% python3 -q
>>> import numpy as np
>>> np.set_printoptions(precision=3, suppress=True, linewidth=200)
>>> arr = np.load("layer9.npy")
>>> arr
array([[ 0.,  3.,  0.,  0.],
       [ 3., -1.,  3.,  0.],
       [ 0.,  3., -1.,  3.],
       [ 0.,  0.,  3.,  2.]])
>>> # symmetric, so the eigenvalues are real
>>> rng = np.random.default_rng(6919)
>>> lab = rng.permutation(4)
>>> lab
array([3, 2, 1, 0])
>>> M2 = arr[lab][:, lab]
>>> np.sort(np.abs(np.linalg.eigvals(M2)))
array([1.633, 2.369, 4.704, 5.44 ])
>>> np.allclose(M2, arr)
False
>>> np.trace(M2)
np.float64(0.0)
>>> lab = rng.permutation(4)
>>> M2 = arr[:, lab] * rng.choice([-1, 1], 4)
>>> M2
array([[-0.,  0.,  0., -3.],
       [-3.,  3.,  0.,  1.],
       [-0., -1.,  3., -3.],
       [-0.,  3.,  2., -0.]])
>>> U, _, Vh = np.linalg.svd(arr.T @ M2)
>>> lab
array([0, 2, 3, 1])
>>> np.round(U @ Vh, 3) + 0
array([[-1.,  0.,  0.,  0.],
       [ 0.,  0.,  0., -1.],
       [ 0.,  1.,  0.,  0.],
       [ 0.,  0.,  1.,  0.]])
>>> ev, vecs = np.linalg.eigh(arr)
>>> vec = np.array([2, 1, -2, -2])
>>> vecs * np.maximum(ev, 0) @ vecs.T
array([[ 1.342,  1.359,  0.655, -0.03 ],
       [ 1.359,  1.544,  1.111,  0.635],
       [ 0.655,  1.111,  1.523,  1.776],
       [-0.03 ,  0.635,  1.776,  2.664]])
>>> np.linalg.eigvalsh(arr[1:, 1:])
array([-4.741,  0.335,  4.406])
>>> np.round(vec @ arr @ vec / (vec @ vec), 3), np.round(ev[0], 3), round(float(ev[-1]), 3)
(np.float64(2.077), np.float64(-5.44), 4.704)
>>> np.abs(arr).sum(axis=1).max(), np.round(np.abs(ev).max(), 3)
(np.float64(7.0), np.float64(5.44))
>>> vec @ arr @ vec
np.float64(27.0)
>>> vecs * np.abs(ev) @ vecs.T
array([[ 2.684, -0.281,  1.31 , -0.061],
       [-0.281,  4.087, -0.778,  1.269],
       [ 1.31 , -0.778,  4.047,  0.552],
       [-0.061,  1.269,  0.552,  3.329]])
>>> [round(float(np.linalg.det(arr[:i, :i])), 2) + 0 for i in range(1, 5)]
[0.0, -9.0, 9.0, 99.0]
>>> np.round(np.linalg.eigvalsh(arr).min(), 3)
np.float64(-5.44)
>>> m1 = np.loadtxt("case7.csv", delimiter=",")
>>> m1
array([[ 6., -3.],
       [-3.,  6.]])
>>> # symmetric
>>> low = np.linalg.cholesky(m1)
>>> m1 / np.sqrt(np.outer(np.diag(m1), np.diag(m1)))
array([[ 1. , -0.5],
       [-0.5,  1. ]])
>>> np.diag(low) ** 2
array([6. , 4.5])
>>> M2 = m1 / np.linalg.norm(m1, axis=1, keepdims=True)
>>> G = M2 @ M2.T
>>> (G - 2 * np.eye(2)).round(6).argmax(axis=1)
array([1, 0])
>>> np.round(np.degrees(np.arccos(np.clip(G[1, 0], -1, 1))), 3)
np.float64(143.13)
>>> np.argwhere(np.triu(np.abs(G) > 0.95, 1))
array([], shape=(0, 2), dtype=int64)
>>> np.linalg.norm(M2, axis=1)
array([1., 1.])
>>> G[1]
array([-0.8,  1. ])
>>> (np.abs(G) > 0.9).astype(int)
array([[1, 0],
       [0, 1]])
>>> data = np.array([[0.0, -1.0, 0.0, 0.0],
...     [-1.0, 0.0, 0.0, 0.0],
...     [0.0, 0.0, 0.0, 0.0],
...     [0.0, 0.0, 0.0, 0.0]])
>>> U, s, Vh = np.linalg.svd(data)
>>> vecs = Vh[:(s > 1e-8).sum()]
>>> vec = data[1] + 3 * data[2] + rng.integers(2) * np.eye(4)[3]
>>> vec
array([-1.,  0.,  0.,  0.])
>>> np.round(np.linalg.norm(vec - vecs.T @ vecs @ vec), 3)
np.float64(0.0)
>>> np.allclose(vecs.T @ vecs @ vec, vec)
True
>>> np.diag(vecs.T @ vecs)
array([1., 1., 0., 0.])
>>> vecs.T @ vecs
array([[1., 0., 0., 0.],
       [0., 1., 0., 0.],
       [0., 0., 0., 0.],
       [0., 0., 0., 0.]])
>>> mat = np.load("x.npy")
>>> mat
array([[4, 4],
       [4, 8]])
>>> vec = np.ones(2)
>>> for _ in range(6):
...     vec = mat @ vec
...     vec /= np.linalg.norm(vec)
...     print(round(vec @ mat @ vec, 3))
... 
10.462
10.472
10.472
10.472
10.472
10.472
>>> vec
array([0.526, 0.851])
>>> ev, vecs = np.linalg.eigh(mat)
>>> np.round(vecs.T @ mat @ vecs, 3) + 0
array([[ 1.528,  0.   ],
       [ 0.   , 10.472]])
>>> np.linalg.eigvalsh(mat + 4 * np.eye(2))
array([ 5.528, 14.472])
>>> np.round(vecs.T @ vecs, 3) + 0
array([[1., 0.],
       [0., 1.]])
>>> (ev > 1e-8).sum(), (ev < -1e-8).sum()
(np.int64(2), np.int64(0))
>>> ev.sum(), np.trace(mat)
(np.float64(12.0), np.int64(12))
>>> np.unique(ev.round(6) + 0, return_counts=True)[1]
array([1, 1])
>>> np.linalg.eigvalsh(mat @ mat)
array([  2.334, 109.666])
>>> F = np.array([[3, 8, -7, 0], [4, 5, 5, -9], [-6, -7, -5, 1]])
>>> F
array([[ 3,  8, -7,  0],
       [ 4,  5,  5, -9],
       [-6, -7, -5,  1]])
>>> t = np.radians(131)
>>> r_ = np.eye(4)
>>> r_[2, 2] = r_[0, 0] = np.cos(t)
>>> r_[2, 0], r_[0, 2] = -np.sin(t), np.sin(t)
>>> r_
array([[-0.656,  0.   ,  0.755,  0.   ],
       [ 0.   ,  1.   ,  0.   ,  0.   ],
       [-0.755,  0.   , -0.656,  0.   ],
       [ 0.   ,  0.   ,  0.   ,  1.   ]])
>>> M2 = F @ r_.T
>>> np.round(np.linalg.det(r_), 3), round(np.trace(r_), 3)
(np.float64(1.0), np.float64(0.688))
>>> np.abs(M2 - F).max(axis=0)
array([10.251,  0.   , 12.809,  0.   ])
>>> M2 = np.array([[-3, 1], [0, 3]])
>>> basis = np.kron(M2, F)
>>> basis
array([[ -9, -24,  21,   0,   3,   8,  -7,   0],
       [-12, -15, -15,  27,   4,   5,   5,  -9],
       [ 18,  21,  15,  -3,  -6,  -7,  -5,   1],
       [  0,   0,   0,   0,   9,  24, -21,   0],
       [  0,   0,   0,   0,  12,  15,  15, -27],
       [  0,   0,   0,   0, -18, -21, -15,   3]])
>>> basis.shape
(6, 8)
>>> G = F.T @ F
>>> np.round(np.linalg.eigvalsh(G)[::-1], 3) + 0
array([236.497, 113.611,  29.892,   0.   ])
>>> np.diag(G)
array([ 61, 138,  99,  82])
>>> np.allclose(G, G.T)
True
>>> np.linalg.svd(F, compute_uv=False) ** 2
array([236.497, 113.611,  29.892])
>>> np.linalg.matrix_rank(G)
np.int64(3)
>>> M2 = np.array([[-7, -7], [1, 7], [-8, 2], [2, -9]])
>>> F @ M2
array([[ 43,  21],
       [-81,  98],
       [ 77, -26]])
>>> M2 @ F
Traceback (most recent call last):
  File "<python-input-86>", line 1, in <module>
    M2 @ F
    ~~~^~~
ValueError: matmul: Input operand 1 has a mismatch in its core dimension 0, with gufunc signature (n?,k),(k,m?)->(n?,m?) (size 3 is different from 2)
>>> np.einsum("ij->j", F)
array([ 1,  6, -7, -8])
>>> np.einsum("ik,kj->ji", F, M2)
array([[ 43, -81,  77],
       [ 21,  98, -26]])
>>> W0 = np.loadtxt("data.csv", delimiter=",")
>>> W0
array([[ 0.081, -2.465,  0.529, -0.782],
       [-2.465, -0.076,  1.074,  0.974],
       [ 0.529,  1.074, -0.558,  0.414],
       [-0.782,  0.974,  0.414, -0.448]])
>>> # symmetric, so the eigenvalues are real
>>> U, s, Vh = np.linalg.svd(W0)
>>> vecs = Vh[:(s > 1e-8).sum()]
>>> vec = W0[0] + 3 * W0[2] + rng.integers(2) * np.eye(4)[3]
>>> vec
array([ 1.667,  0.756, -1.144,  1.459])
>>> round(np.linalg.norm(vec - vecs.T @ vecs @ vec), 3)
np.float64(0.241)
>>> ev, vecs = np.linalg.eigvalsh(W0)
Traceback (most recent call last):
  File "<python-input-97>", line 1, in <module>
    ev, vecs = np.linalg.eigvalsh(W0)
    ^^^^^^^^
ValueError: too many values to unpack (expected 2)
>>> ev, vecs = np.linalg.eigh(W0)
>>> np.linalg.eigvalsh(W0 + -2 * np.eye(4))
array([-5., -3., -2.,  1.])
>>> np.round(vecs.T @ W0 @ vecs, 3) + 0
array([[-3.,  0.,  0.,  0.],
       [ 0., -1.,  0.,  0.],
       [ 0.,  0.,  0.,  0.],
       [ 0.,  0.,  0.,  3.]])
>>> vecs @ np.diag(ev) @ vecs.T
array([[ 0.081, -2.465,  0.529, -0.782],
       [-2.465, -0.076,  1.074,  0.974],
       [ 0.529,  1.074, -0.558,  0.414],
       [-0.782,  0.974,  0.414, -0.448]])
>>> ev.round(3) + 0
array([-3., -1.,  0.,  3.])
>>> np.round(np.linalg.eigvalsh(W0 @ W0), 3) + 0
array([0., 1., 9., 9.])
>>> rk = np.linalg.matrix_rank(W0)
>>> rk
np.int64(3)
>>> N = np.linalg.svd(W0)[2][rk:].T
>>> np.linalg.matrix_rank(W0.T @ W0), np.linalg.matrix_rank(W0 @ W0.T)
(np.int64(3), np.int64(3))
>>> N.shape
(4, 1)
>>> [int(np.linalg.matrix_rank(np.delete(W0, i, axis=0))) for i in range(4)]
[3, 3, 3, 3]
>>> [int(np.linalg.matrix_rank(W0[:i])) for i in range(1, len(W0) + 1)]
[1, 2, 3, 3]
>>> N @ N.T
array([[0.212, 0.055, 0.389, 0.111],
       [0.055, 0.014, 0.102, 0.029],
       [0.389, 0.102, 0.716, 0.204],
       [0.111, 0.029, 0.204, 0.058]])
>>> np.abs(np.diag(np.linalg.qr(W0)[1])) > 1e-9
array([ True,  True,  True, False])
>>> np.linalg.lstsq(W0[:-1].T, W0[-1])[2]
np.int32(3)
>>> np.unique(W0.round(6), axis=0).shape
(4, 4)
>>> W0 @ np.linalg.pinv(W0) @ W0
array([[ 0.081, -2.465,  0.529, -0.782],
       [-2.465, -0.076,  1.074,  0.974],
       [ 0.529,  1.074, -0.558,  0.414],
       [-0.782,  0.974,  0.414, -0.448]])
>>> np.allclose(W0[:-1].T @ np.linalg.lstsq(W0[:-1].T, W0[-1])[0], W0[-1])
True
>>> f = np.array([1, 2, -2])
>>> r1 = np.array([-2, -1, -1])
>>> J = np.outer(f, r1)
>>> J
array([[-2, -1, -1],
       [-4, -2, -2],
       [ 4,  2,  2]])
>>> U, s, Vh = np.linalg.svd(J)
>>> s
array([7.348, 0.   , 0.   ])
>>> np.argmax(s[:-1] / (s[1:] + 1e-6)) + 1
np.int64(1)
>>> M2 = U[:, :1] @ np.diag(s[:1]) @ Vh[:1]
>>> np.linalg.matrix_rank(J, rtol=0.05)
np.int64(1)
>>> round(float(np.linalg.norm(J - M2) / np.linalg.norm(J)), 3)
0.0
>>> np.round(np.abs(J - M2).max(), 3)
np.float64(0.0)
>>> t = np.radians(45)
>>> r_ = np.eye(3)
>>> r_[2, 2] = r_[1, 1] = np.cos(t)
>>> r_[2, 1], r_[1, 2] = -np.sin(t), np.sin(t)
>>> r_
array([[ 1.   ,  0.   ,  0.   ],
       [ 0.   ,  0.707,  0.707],
       [ 0.   , -0.707,  0.707]])
>>> M2 = J @ r_.T
>>> np.round(np.linalg.det(r_), 3), round(np.trace(r_), 3)
(np.float64(1.0), np.float64(2.414))
>>> np.abs(M2 - J).max(axis=0)
array([0.   , 0.828, 2.   ])
>>> M2 = np.array([[0, 2], [0, 0], [1, 2]])
>>> M2 @ r_
Traceback (most recent call last):
  File "<python-input-137>", line 1, in <module>
    M2 @ r_
    ~~~^~~~
ValueError: matmul: Input operand 1 has a mismatch in its core dimension 0, with gufunc signature (n?,k),(k,m?)->(n?,m?) (size 3 is different from 2)
>>> np.round(np.einsum("ij->j", r_), 3) + 0
array([1.   , 0.   , 1.414])
>>> np.einsum("ik,kj->ji", r_, M2)
array([[0.   , 0.707, 0.707],
       [2.   , 1.414, 1.414]])
>>> r_ @ M2
array([[0.   , 2.   ],
       [0.707, 1.414],
       [0.707, 1.414]])
>>> M2.T @ r_.T
array([[0.   , 0.707, 0.707],
       [2.   , 1.414, 1.414]])
>>> np.einsum("ij,ij->i", r_, r_)
array([1., 1., 1.])
>>> J @ J
array([[ 4,  2,  2],
       [ 8,  4,  4],
       [-8, -4, -4]])
>>> (J - J.T) / 2
array([[ 0. ,  1.5, -2.5],
       [-1.5,  0. , -2. ],
       [ 2.5,  2. ,  0. ]])
>>> J.inv()
Traceback (most recent call last):
  File "<python-input-145>", line 1, in <module>
    J.inv()
    ^^^^^
AttributeError: 'numpy.ndarray' object has no attribute 'inv'
>>> np.allclose(J @ J.T, J.T @ J)
False
>>> np.linalg.matrix_power(J, 3)
array([[ -8,  -4,  -4],
       [-16,  -8,  -8],
       [ 16,   8,   8]])
>>> [round(float(x), 3) for x in np.linalg.svd(J, compute_uv=False)[:3]]
[7.348, 0.0, 0.0]
>>> np.linalg.cond(J) > 100
np.True_
>>> np.argsort(-np.linalg.norm(J, axis=0).round(6), kind="stable")[:3]
array([0, 1, 2])
>>> np.linalg.matrix_rank(J, rtol=0.1)
np.int64(1)
>>> M = np.load("test5.npy")
>>> M
array([[0.008, 0.068, 0.038, 0.038],
       [0.068, 0.614, 0.341, 0.341],
       [0.038, 0.341, 0.189, 0.189],
       [0.038, 0.341, 0.189, 0.189]])
>>> # rows 2 and 3 are equal
>>> ev, vecs = np.linalg.eigh(M)
>>> np.round(vecs.T @ M @ vecs, 3) + 0
array([[0., 0., 0., 0.],
       [0., 0., 0., 0.],
       [0., 0., 0., 0.],
       [0., 0., 0., 1.]])
>>> ev.round(3) + 0
array([0., 0., 0., 1.])
>>> np.round(vecs.T @ vecs, 3) + 0
array([[1., 0., 0., 0.],
       [0., 1., 0., 0.],
       [0., 0., 1., 0.],
       [0., 0., 0., 1.]])
>>> np.unique(ev.round(6) + 0, return_counts=True)[1]
array([3, 1])
